In [1]: import numpy as np

In [2]: np.set_printoptions(suppress=True, linewidth=200)

In [3]: E = np.loadtxt("x.csv", delimiter=",")

In [4]: E
Out[4]: 
array([[ 0.1, -0.7,  0.7],
       [ 1.8,  0. ,  0. ],
       [ 0.2, -0.9, -0.9]])

In [5]: rng = np.random.default_rng(631385)

In [6]: labels = rng.permutation(3)

In [7]: other = E[:, labels] * rng.choice([-1, 1], 3)

In [8]: print(other)
[[ 0.7 -0.7 -0.1]
 [-0.  -0.  -1.8]
 [ 0.9  0.9 -0.2]]

In [9]: Uu, _, vt = np.linalg.svd(E.T @ other)

In [10]: labels
Out[10]: array([1, 2, 0])

In [11]: np.round(Uu @ vt, 2) + 0
Out[11]: 
array([[ 0.,  0., -1.],
       [-1.,  0.,  0.],
       [ 0., -1.,  0.]])

In [12]: X = np.array([[2, -2, 0, 1], [-2, 2, -2, 2], [0, 2, -1, 0], [0, 2, 0, 2]])

In [13]: X
Out[13]: 
array([[ 2, -2,  0,  1],
       [-2,  2, -2,  2],
       [ 0,  2, -1,  0],
       [ 0,  2,  0,  2]])

In [14]: other = np.linalg.inv(X)

In [15]: np.allclose(other, X.T)
Out[15]: False

In [16]: np.round(np.linalg.cond(X), 2)
Out[16]: np.float64(4.32)

In [17]: np.round(np.linalg.slogdet(X)[0], 2)
Out[17]: np.float64(1.0)

In [18]: print(np.round(X @ other, 2) + 0)
[[1. 0. 0. 0.]
 [0. 1. 0. 0.]
 [0. 0. 1. 0.]
 [0. 0. 0. 1.]]

In [19]: other.round(2)
Out[19]: 
array([[ 0.29, -0.21,  0.43,  0.07],
       [-0.14, -0.14,  0.29,  0.21],
       [-0.29, -0.29, -0.43,  0.43],
       [ 0.14,  0.14, -0.29,  0.29]])
